$ python3 -q
>>> import numpy as np
>>> from numpy import linalg as LA
>>> np.set_printoptions(precision=1, suppress=True, linewidth=120, legacy="1.25")
>>> out = np.array([[9], [6], [0]])
>>> J = np.block([[np.zeros((3, 3)), out], [out.T, np.zeros((1, 1))]])
>>> print(J)
[[0. 0. 0. 9.]
 [0. 0. 0. 6.]
 [0. 0. 0. 0.]
 [9. 6. 0. 0.]]
>>> vals, evecs = LA.eigh(J)
>>> x0 = np.array([0, 3, -3, 0])
>>> print(np.round(evecs * np.abs(vals) @ evecs.T, 1) + 0)
[[ 7.5  5.   0.   0. ]
 [ 5.   3.3  0.   0. ]
 [ 0.   0.   0.   0. ]
 [ 0.   0.   0.  10.8]]
>>> print(x0 @ J @ x0)
0.0
>>> print(LA.eigvalsh(J[1:, 1:]))
[-6.  0.  6.]
>>> X = np.load("case15.npy")
>>> print(X.round(1) + 0)
[[-0.1  0.3  0.5  0.3 -0.7]
 [-0.5  0.   0.7 -0.4  0.4]
 [ 0.1 -0.7  0.1 -0.5 -0.5]
 [ 0.2  0.6 -0.2 -0.7 -0.1]
 [-0.8  0.  -0.5 -0.1 -0.3]]
>>> x0 = np.array([5, 4, -1, 1, -1])
>>> y = X @ x0
>>> print(y)
[ 1.4 -3.9 -2.2  3.2 -3.3]
>>> print(np.round(LA.solve(X, X[:, 1]), 1) + 0)
[0. 1. 0. 0. 0.]
>>> print(np.round(LA.solve(X.T, X[4]), 1) + 0)
[0. 0. 0. 0. 1.]
>>> print(LA.solve(X, 5 * y))
[25. 20. -5.  5. -5.]
>>> print(LA.solve(X, y))
[ 5.  4. -1.  1. -1.]
>>> out = np.array([[0.5], [2.3], [0.5]])
>>> C = np.array([[0.5, -0.6, -0.6, 0.8]])
>>> E = out @ C
>>> print(E)
[[ 0.2 -0.3 -0.3  0.4]
 [ 1.1 -1.4 -1.4  1.8]
 [ 0.2 -0.3 -0.3  0.4]]
>>> # null space of dimension 3
>>> left, sig, Vh = LA.svd(E, full_matrices=False)
>>> print(np.abs(left[:, 0]).round(6).argmax())
1
>>> print(np.round(left.T @ left, 1) + 0)
[[1. 0. 0.]
 [0. 1. 0.]
 [0. 0. 1.]]
>>> print(np.abs(np.diag(LA.qr(J)[1])) > 1e-9)
[ True False False  True]
>>> print(LA.lstsq(J[:-1].T, J[-1])[2])
1
>>> print(round(float(LA.norm(E, 2) / LA.norm(E)), 1))
1.0
>>> print(LA.matrix_rank(E, rtol=0.1))
1
>>> print([round(float(x), 1) for x in LA.svd(E, compute_uv=False)[:3]])
[3.1, 0.0, 0.0]
>>> out = E / LA.norm(E, axis=1, keepdims=True)
>>> C2 = out @ out.T
>>> print(np.argwhere(np.triu(np.abs(C2) > 0.95, 1)))
[[0 1]
 [0 2]
 [1 2]]
>>> print(round(float(np.degrees(np.arccos(np.clip(C2[1, 2], -1, 1)))), 1))
0.0
>>> print(LA.norm(out, axis=1))
[1. 1. 1.]
